In [1]: import numpy as np

In [2]: np.set_printoptions(suppress=True, linewidth=120)

In [3]: K = np.load("m.npy")

In [4]: K
Out[4]: 
array([[ -0.1,  -1.9,  -0.7,   0.6,  -0.1,   0.2,   1.1,  -0.9,  -1.1,   0.5],
       [ -1.4,   0.6,   1.3,  -0.5,  -0.5,   1.3,  -2.1,   1.5,  -0.8,  -0.6],
       [  0.3,   1.4,  -0.1,   0.3,  -0.6,   0.5,   0.3,   0.3,   0.8,  -1. ],
       [ -0.2,  -0.4,   0. ,   0.5,   0.2,  -0.5,  -0.2,  -0.8,   0.3,  -0.1],
       [  2. ,  -3. ,  -1. ,  -6. , -10. ,   4.5,   3. ,  -1. ,   3.5,  -2.5],
       [ -0.2,  -2.1,   0.4,  -0.1,  -0.1,  -1.1,  -0.3,   1.3,   1.7,   0. ],
       [  1.1,   0.1,  -1.2,   0.9,   3. ,  -2.7,  -0.9,  -0.2,   1.8,   0.8],
       [ -1.8,  -0.6,   0.4,  -1.1,   0.5,  -0.3,   1.3,  -0.3,   2.1,  -1.1],
       [  1.2,  -2.3,  -0.4,  -1.3,  -2.1,  -0.4,   0.8,  -1.8,   0.6,  -0.6],
       [ -0.4,   0.4,  -2.2,  -2. ,   1.7,   1.4,   0.9,  -0.1,   0.2,   0.5],
       [ -2.1,   1.8,   1.4,   0. ,   1. ,   0.5,   0.4,  -0.7,  -0.5,  -0.1],
       [  0.5,   0.2,  -0.4,   0. ,   0.5,   0.8,   0. ,  -2.5,   1.4,  -0.6],
       [  0.8,   1.2,   0.7,   1.2,   0.2,   1.2,  -0.3,  -0.4,   0.2,   0.4],
       [ -0.9,   0.2,  -0.6,  -1.8,   0.6,   0. ,   0. ,  -0.7,   0. ,   1. ],
       [  1.5,   0.7,  -1.8,   0. ,   1.3,  -0.4,   0.8,  -0.5,  -0.5,   0.4],
       [ -0.3,   1.1,  -0.3,  -0.8,  -0.3,   0.6,  -1.2,   0.4,  -0.2,   1.5],
       [  1.3,   0.2,   1.6,   0.2,  -0.3,   0.1,  -0.7,  -0.5,   0. ,  -0.2],
       [  1.2,   0.1,  -0.4,   0.8,   0.5,   0. ,  -0.8,   0.9,  -0.8,  -1.9],
       [  0.2,  -1.8,  -1. ,  -1.7,   0.7,   1.8,  -1.8,  -0.9,   0. ,  -0.4],
       [ -1.9,  -0.4,   0.8,   1.2,   1.7,  -0.2,  -0.7,  -0.7,   1.5,   1.3],
       [ -0.2,   1.8,   0.6,  -0.9,   0.6,  -0.2,  -1.3,  -0.6,   0.7,  -0.1]])

In [5]: blk = np.stack([K, -2 * K, K[::-1]])

In [6]: blk.shape
Out[6]: (3, 21, 10)

In [7]: np.round(np.linalg.norm(blk, axis=(1, 2)), 3)
Out[7]: array([20.158, 40.315, 20.158])

In [8]: np.linalg.matrix_rank(blk)
Out[8]: array([10, 10, 10])

In [9]: print(np.linalg.matrix_rank(blk.reshape(3, -1)))
2

In [10]: z = K[:, 2] > np.median(K[:, 2])

In [11]: r0 = K[z].mean(axis=0) - K[~z].mean(axis=0)

In [12]: print(r0.round(3))
[-1.085  0.914  1.619  1.107  0.652 -0.397 -0.533  0.574  0.155 -0.032]

In [13]: z.astype(int)
Out[13]: array([0, 1, 1, 1, 0, 1, 0, 1, 0, 0, 1, 0, 1, 0, 0, 0, 1, 0, 0, 1, 1])

In [14]: ((K - K.mean(axis=0)) @ r0 > 0).astype(int)
Out[14]: array([0, 1, 1, 1, 0, 1, 1, 1, 0, 0, 1, 0, 1, 0, 0, 1, 1, 1, 0, 1, 1])

In [15]: vec = np.array([3, -3, -3, 0, 2, 3, 3, -3, 1, 2])

In [16]: y = K @ vec

In [17]: np.round(np.linalg.pinv(K) @ K, 3) + 0
Out[17]: 
array([[1., 0., 0., 0., 0., 0., 0., 0., 0., 0.],
       [0., 1., 0., 0., 0., 0., 0., 0., 0., 0.],
       [0., 0., 1., 0., 0., 0., 0., 0., 0., 0.],
       [0., 0., 0., 1., 0., 0., 0., 0., 0., 0.],
       [0., 0., 0., 0., 1., 0., 0., 0., 0., 0.],
       [0., 0., 0., 0., 0., 1., 0., 0., 0., 0.],
       [0., 0., 0., 0., 0., 0., 1., 0., 0., 0.],
       [0., 0., 0., 0., 0., 0., 0., 1., 0., 0.],
       [0., 0., 0., 0., 0., 0., 0., 0., 1., 0.],
       [0., 0., 0., 0., 0., 0., 0., 0., 0., 1.]])

In [18]: np.round(np.linalg.solve(K.T @ K, K.T @ y), 3) + 0
Out[18]: array([ 3., -3., -3.,  0.,  2.,  3.,  3., -3.,  1.,  2.])

In [19]: np.round(np.linalg.lstsq(K, y)[0], 3) + 0
Out[19]: array([ 3., -3., -3.,  0.,  2.,  3.,  3., -3.,  1.,  2.])

In [20]: rng = np.random.default_rng(81889)

In [21]: y = y + 0.02 * rng.normal(size=21)

In [22]: print(y.round(3))
[ 13.779 -19.82   -3.923   1.401  22.022  -2.104   5.798   0.008  13.503  16.009  -9.801  13.205   2.009   3.816
  13.389  -4.09   -2.841  -4.206  12.32    0.027  -8.771]

In [23]: b, *_ = np.linalg.lstsq(K, y)

In [24]: np.round(K.T @ (y - K @ b), 3) + 0
Out[24]: array([0., 0., 0., 0., 0., 0., 0., 0., 0., 0.])
